In [1]: import numpy as np

In [2]: np.set_printoptions(suppress=True, linewidth=160)

In [3]: def rnd(a):
   ...:     return np.round(a, 4) + 0
   ...: 

In [4]: J = np.load("arr.npy")

In [5]: print(J)
[[ 0.4 -0.5  3.9]
 [ 0.7  1.3  0.3]
 [-1.2  0.1 -0.6]
 [-1.2  0.8  1.2]
 [-1.  -1.6  2.1]]

In [6]: B = np.c_[J[:, :2] @ np.array([[-2, 4], [-5, -2]]), np.array([0, 4, 0, 5, 5])]

In [7]: print(rnd(B))
[[ 1.7  2.6  0. ]
 [-7.9  0.2  4. ]
 [ 1.9 -5.   0. ]
 [-1.6 -6.4  5. ]
 [10.  -0.8  5. ]]

In [8]: print(np.linalg.matrix_rank(np.c_[J, B]))
4

In [9]: print(rnd(np.linalg.lstsq(J, B[:, 0])[0]))
[-2. -5.  0.]

In [10]: rng = np.random.default_rng(235)

In [11]: E = rng.normal(size=(10, 3)) + 20 * np.array([2, 2, -2])

In [12]: print(rnd(E))
[[ 42.7985  41.101  -38.3398]
 [ 40.1534  38.359  -41.729 ]
 [ 39.7081  39.7067 -41.3573]
 [ 40.6565  41.2589 -41.5062]
 [ 39.4222  40.3688 -39.5406]
 [ 40.6457  38.7355 -39.3095]
 [ 40.8121  37.8587 -39.8225]
 [ 41.3752  39.5951 -40.522 ]
 [ 38.4332  40.5116 -41.8284]
 [ 39.3526  39.3959 -41.171 ]]

In [13]: cen = E - E.mean(axis=0)

In [14]: V = np.linalg.svd(cen)[2][:1]

In [15]: B = cen - cen @ V.T @ V

In [16]: print(np.linalg.norm(B, axis=1).round(6).argmax())
6

In [17]: print(rnd(np.linalg.norm(B) / np.linalg.norm(cen)))
0.6491

In [18]: print(rnd(np.diag(V.T @ V)))
[0.5106 0.0109 0.4785]

In [19]: print(rnd((cen @ V.T).std(axis=0)))
[1.4844]

In [20]: B = np.c_[E[:, :2] @ np.array([[2, 2], [0, 0]]), np.array([2, -1, 1, 0, -2, 1, 2, 2, 0, 2])]

In [21]: print(rnd(B))
[[85.5971 85.5971  2.    ]
 [80.3068 80.3068 -1.    ]
 [79.4161 79.4161  1.    ]
 [81.313  81.313   0.    ]
 [78.8445 78.8445 -2.    ]
 [81.2914 81.2914  1.    ]
 [81.6243 81.6243  2.    ]
 [82.7504 82.7504  2.    ]
 [76.8664 76.8664  0.    ]
 [78.7053 78.7053  2.    ]]

In [22]: print(rnd(np.linalg.norm(np.linalg.qr(E)[0].T @ B, axis=0) ** 2 / ((B ** 2).sum(axis=0) + 1e-12)))
[1.     1.     0.4236]

In [23]: print(rnd(np.linalg.lstsq(E, B[:, 0])[0]))
[2. 0. 0.]

In [24]: print(np.linalg.matrix_rank(B))
2

In [25]: X = np.loadtxt("w.csv", delimiter=",")

In [26]: print(X)
[[1. 0. 0. 0.]
 [0. 0. 0. 1.]
 [0. 0. 1. 0.]
 [0. 1. 0. 0.]]

In [27]: th = np.radians(45)

In [28]: r_ = np.eye(3)

In [29]: r_[1, 1] = r_[2, 2] = np.cos(th)

In [30]: r_[1, 2], r_[2, 1] = -np.sin(th), np.sin(th)

In [31]: print(rnd(r_))
[[ 1.      0.      0.    ]
 [ 0.      0.7071 -0.7071]
 [ 0.      0.7071  0.7071]]

In [32]: B = J @ r_.T

In [33]: print(rnd(B))
[[ 0.4    -3.1113  2.4042]
 [ 0.7     0.7071  1.1314]
 [-1.2     0.495  -0.3536]
 [-1.2    -0.2828  1.4142]
 [-1.     -2.6163  0.3536]]

In [34]: print(np.allclose(np.linalg.norm(J, axis=1), np.linalg.norm(B, axis=1)))
True

In [35]: print(rnd(np.linalg.det(r_)), rnd(np.trace(r_)))
1.0 2.4142

In [36]: print(rnd(np.linalg.svd(J, compute_uv=False)), rnd(np.linalg.svd(B, compute_uv=False)))
[4.7475 2.3    1.8334] [4.7475 2.3    1.8334]

In [37]: x0 = np.array([3, -3, -1])

In [38]: y = B @ x0

In [39]: print(rnd(np.linalg.solve(B.T @ B, B.T @ y)))
[ 3. -3. -1.]

In [40]: print(rnd(np.linalg.lstsq(B, y)[0]))
[ 3. -3. -1.]

In [41]: y = y + 0.3 * rng.normal(size=5)

In [42]: print(rnd(y))
[ 8.434  -1.207  -4.3707 -4.2689  4.4175]

In [43]: beta, *_ = np.linalg.lstsq(B, y)

In [44]: print([round(float(np.linalg.norm(np.linalg.solve(B.T @ B + lam * np.eye(3), B.T @ y))), 2) for lam in (0, 1, 10, 100)])
[4.35, 3.52, 1.62, 0.36]

In [45]: print(rnd(np.linalg.norm(X, axis=0)))
[1. 1. 1. 1.]

In [46]: print(rnd(np.linalg.norm(X[3], 1)), rnd(np.linalg.norm(X[3], np.inf)))
1.0 1.0

In [47]: print(np.linalg.norm(X, axis=1).argmax())
0

In [48]: print(rnd(np.linalg.norm(X, axis=1)))
[1. 1. 1. 1.]

In [49]: print(rnd(np.linalg.norm(X, 1)), rnd(np.linalg.norm(X, np.inf)))
1.0 1.0

In [50]: print(rnd(np.linalg.norm(X, 2)))
1.0

In [51]: print(rnd(np.linalg.norm(X) ** 2 / np.linalg.norm(X, 2) ** 2))
4.0

In [52]: cov = np.cov(E, rowvar=False)

In [53]: print(np.argwhere(np.triu(np.abs(np.corrcoef(E.T)) > 0.8, 1)))
[]

In [54]: print(rnd(np.corrcoef(E[:, 1], E[:, 0])[0, 1]))
0.0837

In [55]: print(np.argsort(-E.std(axis=0).round(6), kind="stable"))
[0 2 1]

In [56]: print(rnd(cov))
[[1.4911 0.1166 0.971 ]
 [0.1166 1.3023 0.0526]
 [0.971  0.0526 1.4372]]

In [57]: x0 = np.array([1, 0, 1])

In [58]: y = cov @ x0

In [59]: beta, lr = np.zeros(3), 1 / np.linalg.norm(cov, 2) ** 2

In [60]: for i in range(8):
    ...:     beta -= lr * cov.T @ (cov @ beta - y)
    ...:     if i % 2 == 0: print(i, round(np.linalg.norm(cov @ beta - y), 4))
    ...: 
0 0.1388
2 0.0725
4 0.038
6 0.0203

In [61]: print(rnd(beta))
[1.0071 0.0103 0.9911]

In [62]: A = np.load("dump.npy")

In [63]: print(rnd(A))
[[ 1.7241  1.7241  1.3256  0.6088 -0.9627]
 [ 1.447   1.447   1.1333 -1.8637  0.2335]
 [-1.7843 -1.7843 -1.3752 -0.2424  0.8263]
 [-0.7241 -0.7241 -0.5377 -2.4156  1.3517]
 [ 0.6919  0.6919  0.5127  2.4409 -1.3497]
 [ 1.0397  1.0397  0.7842  2.1029 -1.3419]
 [-0.918  -0.918  -0.689  -2.2386  1.3523]
 [-0.0655 -0.0655 -0.0266 -2.7361  1.2265]
 [-0.4427 -0.4427 -0.3189 -2.6011  1.3194]
 [-0.6881 -0.6881 -0.5097 -2.4438  1.3495]
 [ 0.0304  0.0304  0.0476 -2.7512  1.1944]
 [-0.3538 -0.3538 -0.2499 -2.644   1.3024]
 [-1.4465 -1.4465 -1.1329  1.8647 -0.2342]
 [-1.3343 -1.3343 -1.048   2.0519 -0.3616]
 [-0.6784 -0.6784 -0.5022 -2.4511  1.3488]
 [ 1.6938  1.6938  1.301   0.7426 -1.0091]
 [ 1.215   1.215   0.9215  1.8668 -1.309 ]
 [-1.271  -1.271  -0.9656 -1.7789  1.2931]
 [ 1.4672  1.4672  1.1486 -1.8253  0.2085]
 [-1.3277 -1.3277 -1.0102 -1.6827  1.2738]
 [-1.8034 -1.8034 -1.397   0.5565  0.4836]
 [-0.7856 -0.7856 -0.5857 -2.3642  1.3539]
 [-0.0561 -0.0561 -0.0193 -2.738   1.2235]
 [-1.6769 -1.6769 -1.3057  1.2879  0.1118]
 [-1.8142 -1.8142 -1.4028  0.2766  0.6107]
 [ 1.478   1.478   1.1568 -1.8041  0.1949]]

In [64]: r = np.linalg.matrix_rank(A)

In [65]: print(r)
2

In [66]: null = np.linalg.svd(A)[2][r:].T

In [67]: print([int(np.linalg.matrix_rank(np.delete(A, i, axis=0))) for i in range(26)])
[2, 2, 2, 2, 2, 2, 2, 2, 2, 2, 2, 2, 2, 2, 2, 2, 2, 2, 2, 2, 2, 2, 2, 2, 2, 2]

In [68]: print(np.linalg.matrix_rank(A.T @ A), np.linalg.matrix_rank(A @ A.T))
2 2

In [69]: print([int(np.linalg.matrix_rank(A[:i])) for i in range(1, len(A) + 1)])
[1, 2, 2, 2, 2, 2, 2, 2, 2, 2, 2, 2, 2, 2, 2, 2, 2, 2, 2, 2, 2, 2, 2, 2, 2, 2]

In [70]: print(null.shape)
(5, 3)

In [71]: print([int(np.linalg.matrix_rank(A[:, :j + 1])) for j in range(5)])
[1, 1, 2, 2, 2]
